>>> import numpy as np
>>> np.set_printoptions(precision=4, suppress=True, linewidth=200, sign=" ")
>>> M = np.loadtxt("out3.csv", delimiter=",")
>>> M
array([[ 0.9337,  3.5557, -3.3889],
       [-0.2256,  4.9365, -0.7618],
       [ 0.28  , -4.9528,  0.6254],
       [-0.0395, -4.7967,  1.4106],
       [ 0.2131,  4.6518, -1.8208],
       [-0.7572, -3.9067,  3.0273],
       [ 1.5122,  1.8059, -4.4104],
       [ 0.3713, -4.9706,  0.3935],
       [ 1.8358, -0.4772, -4.6262],
       [-0.5473,  4.9696,  0.0626],
       [-1.3338, -2.4794,  4.132 ],
       [-0.0064,  4.828 , -1.3002],
       [-0.1774,  4.9185, -0.8817],
       [-1.6409,  3.3384,  3.341 ],
       [-1.5038, -1.8417,  4.3985]])
>>> C2 = np.cov(M, rowvar=False)
>>> M.std(axis=0)
array([ 0.9799,  3.97  ,  2.8046])
>>> print(C2.shape)
(3, 3)
>>> np.round(np.corrcoef(M[:, 2], M[:, 0])[0, 1], 4)
np.float64(-0.9226)
>>> print(np.argsort(-M.std(axis=0).round(6), kind="stable"))
[ 1  2  0]
>>> print(np.corrcoef(M.T))
[[ 1.      0.0452 -0.9226]
 [ 0.0452  1.     -0.427 ]
 [-0.9226 -0.427   1.    ]]
>>> np.polyfit(M[:, 2], M[:, 0], 1)
array([-0.3223, -0.0681])
>>> Uu, s, Vh = np.linalg.svd(M)
>>> vecs = Vh[:(s > 1e-8).sum()]
>>> rng = np.random.default_rng(579)
>>> x0 = M[11] + 3 * M[4] + rng.integers(2) * np.eye(3)[2]
>>> print(x0)
[ 0.6329 18.7834 -5.7626]
>>> np.diag(vecs.T @ vecs)
array([ 0.138 ,  0.9904,  0.8716])
>>> round(np.linalg.norm(x0 - vecs.T @ vecs @ x0), 4)
np.float64(0.3584)
>>> np.allclose(vecs.T @ vecs @ x0, x0)
False
>>> cen = M - M.mean(axis=0)
>>> Uu, s, Vh = np.linalg.svd(cen, full_matrices=False)
>>> print((np.sign(Uu[:, 0]) == np.sign(Uu[0, 0])).astype(int))
[ 1  1  0  0  1  0  1  0  1  1  0  1  1  1  0]
>>> round((s ** 2).sum() ** 2 / (s ** 4).sum(), 4)
np.float64(1.6368)
>>> s.round(4) + 0
array([ 16.4699,   9.8764,   0.    ])
>>> np.searchsorted(np.cumsum(s ** 2) / (s ** 2).sum(), 0.9) + 1
np.int64(2)
>>> np.abs(Uu[:, 0]).argmax()
np.int64(3)
>>> E = np.array([[49, -21, -21], [-21, 9, 9], [-21, 9, 9]])
>>> rank = np.linalg.matrix_rank(E)
>>> print(rank)
1
>>> null = np.linalg.svd(E)[2][rank:].T
>>> np.round(E @ null, 4) + 0
array([[ 0.,  0.],
       [ 0.,  0.],
       [ 0.,  0.]])
